$ python -q
>>> import numpy as np
>>> np.set_printoptions(precision=2, suppress=True, linewidth=200, floatmode="fixed")
>>> J = np.array([[2.0, 6.0, 1.0], [6.0, 5.0, 2.0], [0.0, 0.0, -1.0]])
>>> print(J)
[[ 2.00  6.00  1.00]
 [ 6.00  5.00  2.00]
 [ 0.00  0.00 -1.00]]
>>> A2 = J / np.linalg.norm(J, axis=1, keepdims=True)
>>> G = A2 @ A2.T
>>> print(round(float(np.degrees(np.arccos(np.clip(G[1, 0], -1, 1)))), 2))
31.53
>>> print(G)
[[ 1.00  0.85 -0.16]
 [ 0.85  1.00 -0.25]
 [-0.16 -0.25  1.00]]
>>> print(G[1])
[ 0.85  1.00 -0.25]
>>> rng = np.random.default_rng(28047)
>>> labels = rng.integers(0, 2, 3)
>>> feats = np.array([[3, 1, 0], [3, 0, 2], [1, 3, 3]]) * (labels[:, None] == labels)
>>> print(feats)
[[3 1 0]
 [3 0 0]
 [0 0 3]]
>>> def softmax(z):
...     e = np.exp(z - z.max(axis=-1, keepdims=True))
...     return e / e.sum(axis=-1, keepdims=True)
... 
>>> print(softmax(feats[1]))
[0.91 0.05 0.05]
>>> print(softmax(feats).sum(axis=1))
[1.00 1.00 1.00]
>>> S = feats @ feats.T / np.sqrt(3)
>>> print(softmax(S)[1] @ feats)
[2.99 0.50 0.01]
>>> print(np.flatnonzero(np.linalg.matrix_power((feats != 0) + (feats.T != 0) + np.eye(3), 3)[0]))
[0 1]
>>> print(feats.sum(axis=0))
[6 1 3]
>>> np.linalg.rank(feats)
Traceback (most recent call last):
  File "<python-input-20>", line 1, in <module>
    np.linalg.rank(feats)
    ^^^^^^^^^^^^^^
AttributeError: module 'numpy.linalg' has no attribute 'rank'
>>> print(np.round(np.linalg.norm(feats), 2))
5.29
>>> print(feats.mean(axis=0))
[2.00 0.33 1.00]
>>> print(np.abs(feats).max())
3
>>> print(np.diff(feats, axis=0))
[[ 0 -1  0]
 [-3  0  3]]
>>> u = np.array([2, 0, 0])
>>> A2 = feats + np.outer(u, np.eye(3)[1])
>>> print(np.linalg.matrix_rank(np.linalg.inv(A2) - np.linalg.inv(feats), tol=1e-8))
1
>>> print(A2)
[[3.00 3.00 0.00]
 [3.00 0.00 0.00]
 [0.00 0.00 3.00]]
>>> print(round(np.linalg.det(A2) / np.linalg.det(feats), 2), round(float(1 + np.linalg.solve(feats, u)[1]), 2))
3.0 3.0
